% ipython --no-banner

In [1]: import numpy as np

In [2]: np.set_printoptions(precision=2, suppress=True, linewidth=120)

In [3]: K = np.load("out13.npy")

In [4]: print(K)
[[ 0.01 -0.07  0.03 -0.01 -0.02 -0.01]
 [-0.07  0.77 -0.35  0.07  0.21  0.07]
 [ 0.03 -0.35  0.16 -0.03 -0.09 -0.03]
 [-0.01  0.07 -0.03  0.01  0.02  0.01]
 [-0.02  0.21 -0.09  0.02  0.06  0.02]
 [-0.01  0.07 -0.03  0.01  0.02  0.01]]

In [5]: vals, vecs = np.linalg.eigh(K)

In [6]: x = np.array([1, 1, 0, 1, -1, 2])

In [7]: print(np.round(np.linalg.eigvalsh(K[1:, 1:]), 2) + 0)
[0.   0.   0.   0.   0.99]

In [8]: print(round(float(np.abs(K).sum(axis=1).max()), 2), np.round(np.abs(vals).max(), 2))
1.53 1.0

In [9]: print(round(float(x @ K @ x), 2))
0.63

In [10]: W = np.array([[2, 3, 1, 1, 3, 1],
    ...:     [2, 0, 0, 1, 2, 1],
    ...:     [2, 1, 3, 1, 3, 3],
    ...:     [3, 0, 2, 2, 0, 0],
    ...:     [0, 0, 3, 3, 3, 3],
    ...:     [0, 0, 3, 3, 3, 1]])

In [11]: c = np.array([0, -4, -4, 2, 2, -5])

In [12]: act = np.maximum(K @ W + c, 0)

In [13]: print((act > 0).mean(axis=0))
[0.67 0.   0.   1.   1.   0.  ]

In [14]: W2 = np.array([[3, -1], [-2, -2], [3, -1], [4, -1], [1, 2], [-5, -2]])

In [15]: print(act @ W2)
[[ 9.42  1.92]
 [19.12  2.  ]
 [ 7.09  1.59]
 [10.83  2.  ]
 [12.49  2.  ]
 [10.83  2.  ]]

In [16]: print(K @ np.linalg.pinv(K) @ K)
[[ 0.01 -0.07  0.03 -0.01 -0.02 -0.01]
 [-0.07  0.77 -0.35  0.07  0.21  0.07]
 [ 0.03 -0.35  0.16 -0.03 -0.09 -0.03]
 [-0.01  0.07 -0.03  0.01  0.02  0.01]
 [-0.02  0.21 -0.09  0.02  0.06  0.02]
 [-0.01  0.07 -0.03  0.01  0.02  0.01]]

In [17]: print(round(np.trace(np.linalg.pinv(K) @ K), 2))
1.0

In [18]: feats = np.array([[1.1, 2.6, 1.5, 0.6],
    ...:     [0.2, -0.3, -0.8, 0.6],
    ...:     [-1.9, 1.2, 2.1, 0.9],
    ...:     [0.2, 0.3, 2.1, -1.1],
    ...:     [0.7, 0.5, -0.1, -0.3],
    ...:     [0.5, 0.0, -0.3, 1.1],
    ...:     [-1.1, -0.5, -1.1, -0.6]])

In [19]: rng = np.random.default_rng(47683)

In [20]: feats[0] = feats[2] + 0.02 * rng.normal(size=4)

In [21]: print(feats)
[[-1.94  1.19  2.1   0.9 ]
 [ 0.2  -0.3  -0.8   0.6 ]
 [-1.9   1.2   2.1   0.9 ]
 [ 0.2   0.3   2.1  -1.1 ]
 [ 0.7   0.5  -0.1  -0.3 ]
 [ 0.5   0.   -0.3   1.1 ]
 [-1.1  -0.5  -1.1  -0.6 ]]

In [22]: out = np.c_[feats[:, :3] @ np.array([[1, 0, 2], [1, 2, 2], [2, 2, 0]]), np.array([2, -2, 0, 1, -2, 2, -1])]

In [23]: print(out)
[[ 3.44  6.57 -1.5   2.  ]
 [-1.7  -2.2  -0.2  -2.  ]
 [ 3.5   6.6  -1.4   0.  ]
 [ 4.7   4.8   1.    1.  ]
 [ 1.    0.8   2.4  -2.  ]
 [-0.1  -0.6   1.    2.  ]
 [-3.8  -3.2  -3.2  -1.  ]]

In [24]: print(np.linalg.matrix_rank(out))
4

In [25]: print(np.linalg.matrix_rank(np.c_[feats, out]))
5

In [26]: print(np.linalg.norm(np.linalg.qr(feats)[0].T @ out, axis=0) ** 2 / ((out ** 2).sum(axis=0) + 1e-12))
[1.   1.   1.   0.53]

In [27]: W = np.array([[6, 6], [9, 2], [5, 5], [2, 1]])

In [28]: c = np.array([8, 8])

In [29]: act = np.maximum(feats @ W + c, 0)

In [30]: print(np.linalg.matrix_rank(act))
2

In [31]: print((act > 0).mean(axis=0))
[0.86 0.86]

In [32]: print(act)
[[19.34 10.12]
 [ 3.7   5.2 ]
 [19.7  10.4 ]
 [20.2  19.2 ]
 [15.6  12.4 ]
 [11.7  10.6 ]
 [ 0.    0.  ]]

In [33]: print((act > 0).astype(int))
[[1 1]
 [1 1]
 [1 1]
 [1 1]
 [1 1]
 [1 1]
 [0 0]]

In [34]: W2 = np.array([[0, 5], [3, 2]])

In [35]: print((act @ W2).round(6).argmax(axis=1))
[1 1 1 1 1 1 0]

In [36]: print(W @ W2)
[[18 42]
 [ 6 49]
 [15 35]
 [ 3 12]]
